>>> import numpy as np
>>> np.set_printoptions(precision=3, suppress=True, linewidth=100)
>>> tidy = lambda a: np.round(a, 3) + 0
>>> m1 = np.array([[-1, -2, -1, -2, -1, -2],
...     [0, -2, 0, -2, 0, -2],
...     [0, -2, 0, -2, 0, -2],
...     [-1, -2, -1, -2, -1, -2],
...     [0, -2, 0, -2, 0, -2],
...     [0, -2, 0, -2, 0, -2]])
>>> # row 2 repeats row 1
>>> left, sv, Vt = np.linalg.svd(m1)
>>> np.argmax(sv[:-1] / (sv[1:] + 1e-6)) + 1
np.int64(2)
>>> A2 = left[:, :2] @ np.diag(sv[:2]) @ Vt[:2]
>>> tidy(np.linalg.norm(m1 - A2, 2)), tidy(sv[2])
(np.float64(0.0), np.float64(0.0))
>>> tidy(np.abs(m1 - A2).max())
np.float64(0.0)
>>> X = np.array([[-5.0, 3.0, 0.0, 0.0],
...     [3.0, -7.0, 3.0, 0.0],
...     [0.0, 3.0, -5.0, 3.0],
...     [0.0, 0.0, 3.0, 8.0]])
>>> X
array([[-5.,  3.,  0.,  0.],
       [ 3., -7.,  3.,  0.],
       [ 0.,  3., -5.,  3.],
       [ 0.,  0.,  3.,  8.]])
>>> # symmetric, so the eigenvalues are real
>>> x = np.array([3, 5, -2, 2])
>>> y = X @ x
>>> y
array([  0., -32.,  31.,  10.])
>>> tidy(np.linalg.solve(X, y + X[:, 0]))
array([ 4.,  5., -2.,  2.])
>>> F = np.loadtxt("block19.csv", delimiter=",")
>>> tidy(F)
array([[ 0.073, -0.073,  0.073, -0.073, -0.024, -0.073, -0.122, -0.024, -0.122, -0.122,  0.024],
       [-0.073,  0.073, -0.073,  0.073,  0.024,  0.073,  0.122,  0.024,  0.122,  0.122, -0.024],
       [ 0.073, -0.073,  0.073, -0.073, -0.024, -0.073, -0.122, -0.024, -0.122, -0.122,  0.024],
       [-0.073,  0.073, -0.073,  0.073,  0.024,  0.073,  0.122,  0.024,  0.122,  0.122, -0.024],
       [-0.024,  0.024, -0.024,  0.024,  0.008,  0.024,  0.041,  0.008,  0.041,  0.041, -0.008],
       [-0.073,  0.073, -0.073,  0.073,  0.024,  0.073,  0.122,  0.024,  0.122,  0.122, -0.024],
       [-0.122,  0.122, -0.122,  0.122,  0.041,  0.122,  0.203,  0.041,  0.203,  0.203, -0.041],
       [-0.024,  0.024, -0.024,  0.024,  0.008,  0.024,  0.041,  0.008,  0.041,  0.041, -0.008],
       [-0.122,  0.122, -0.122,  0.122,  0.041,  0.122,  0.203,  0.041,  0.203,  0.203, -0.041],
       [-0.122,  0.122, -0.122,  0.122,  0.041,  0.122,  0.203,  0.041,  0.203,  0.203, -0.041],
       [ 0.024, -0.024,  0.024, -0.024, -0.008, -0.024, -0.041, -0.008, -0.041, -0.041,  0.008]])
>>> # symmetric
>>> def softmax(z):
...     e = np.exp(z - z.max(axis=-1, keepdims=True))
...     return e / e.sum(axis=-1, keepdims=True)
... 
>>> tidy(softmax(X[3] + 2))
array([0.   , 0.   , 0.007, 0.993])
>>> tidy(softmax(X).sum(axis=1))
array([1., 1., 1., 1.])
>>> tidy(softmax(10 * X[3]))
array([0., 0., 0., 1.])
>>> scores = X @ X.T / np.sqrt(4)
>>> tidy(softmax(scores)[3] @ X)
array([0., 0., 3., 8.])
>>> softmax(scores).round(6).argmax(axis=1)
array([0, 1, 2, 3])
>>> tidy(softmax(scores + np.triu(np.full(scores.shape, -np.inf), 1)))
array([[1., 0., 0., 0.],
       [0., 1., 0., 0.],
       [0., 0., 1., 0.],
       [0., 0., 0., 1.]])
>>> tidy(softmax(scores))
array([[1., 0., 0., 0.],
       [0., 1., 0., 0.],
       [0., 0., 1., 0.],
       [0., 0., 0., 1.]])
>>> vals, evecs = np.linalg.eigh(F)
>>> tidy(evecs @ np.diag(vals) @ evecs.T)
array([[ 0.073, -0.073,  0.073, -0.073, -0.024, -0.073, -0.122, -0.024, -0.122, -0.122,  0.024],
       [-0.073,  0.073, -0.073,  0.073,  0.024,  0.073,  0.122,  0.024,  0.122,  0.122, -0.024],
       [ 0.073, -0.073,  0.073, -0.073, -0.024, -0.073, -0.122, -0.024, -0.122, -0.122,  0.024],
       [-0.073,  0.073, -0.073,  0.073,  0.024,  0.073,  0.122,  0.024,  0.122,  0.122, -0.024],
       [-0.024,  0.024, -0.024,  0.024,  0.008,  0.024,  0.041,  0.008,  0.041,  0.041, -0.008],
       [-0.073,  0.073, -0.073,  0.073,  0.024,  0.073,  0.122,  0.024,  0.122,  0.122, -0.024],
       [-0.122,  0.122, -0.122,  0.122,  0.041,  0.122,  0.203,  0.041,  0.203,  0.203, -0.041],
       [-0.024,  0.024, -0.024,  0.024,  0.008,  0.024,  0.041,  0.008,  0.041,  0.041, -0.008],
       [-0.122,  0.122, -0.122,  0.122,  0.041,  0.122,  0.203,  0.041,  0.203,  0.203, -0.041],
       [-0.122,  0.122, -0.122,  0.122,  0.041,  0.122,  0.203,  0.041,  0.203,  0.203, -0.041],
       [ 0.024, -0.024,  0.024, -0.024, -0.008, -0.024, -0.041, -0.008, -0.041, -0.041,  0.008]])
>>> np.unique(vals.round(6) + 0, return_counts=True)[1]
array([10,  1])
>>> tidy(np.linalg.svd(F, compute_uv=False))
array([1., 0., 0., 0., 0., 0., 0., 0., 0., 0., 0.])
>>> tidy(np.abs(evecs[:, -1]))
array([0.271, 0.271, 0.271, 0.271, 0.09 , 0.271, 0.451, 0.09 , 0.451, 0.451, 0.09 ])
>>> tidy(np.linalg.eigvalsh(F + 5 * np.eye(11)))
array([5., 5., 5., 5., 5., 5., 5., 5., 5., 5., 6.])
>>> tidy(evecs.T @ F @ evecs)
array([[0., 0., 0., 0., 0., 0., 0., 0., 0., 0., 0.],
       [0., 0., 0., 0., 0., 0., 0., 0., 0., 0., 0.],
       [0., 0., 0., 0., 0., 0., 0., 0., 0., 0., 0.],
       [0., 0., 0., 0., 0., 0., 0., 0., 0., 0., 0.],
       [0., 0., 0., 0., 0., 0., 0., 0., 0., 0., 0.],
       [0., 0., 0., 0., 0., 0., 0., 0., 0., 0., 0.],
       [0., 0., 0., 0., 0., 0., 0., 0., 0., 0., 0.],
       [0., 0., 0., 0., 0., 0., 0., 0., 0., 0., 0.],
       [0., 0., 0., 0., 0., 0., 0., 0., 0., 0., 0.],
       [0., 0., 0., 0., 0., 0., 0., 0., 0., 0., 0.],
       [0., 0., 0., 0., 0., 0., 0., 0., 0., 0., 1.]])
>>> np.abs(evecs[:, -1]).round(6).argmax()
np.int64(6)
>>> tidy(evecs.T @ evecs)
array([[1., 0., 0., 0., 0., 0., 0., 0., 0., 0., 0.],
       [0., 1., 0., 0., 0., 0., 0., 0., 0., 0., 0.],
       [0., 0., 1., 0., 0., 0., 0., 0., 0., 0., 0.],
       [0., 0., 0., 1., 0., 0., 0., 0., 0., 0., 0.],
       [0., 0., 0., 0., 1., 0., 0., 0., 0., 0., 0.],
       [0., 0., 0., 0., 0., 1., 0., 0., 0., 0., 0.],
       [0., 0., 0., 0., 0., 0., 1., 0., 0., 0., 0.],
       [0., 0., 0., 0., 0., 0., 0., 1., 0., 0., 0.],
       [0., 0., 0., 0., 0., 0., 0., 0., 1., 0., 0.],
       [0., 0., 0., 0., 0., 0., 0., 0., 0., 1., 0.],
       [0., 0., 0., 0., 0., 0., 0., 0., 0., 0., 1.]])
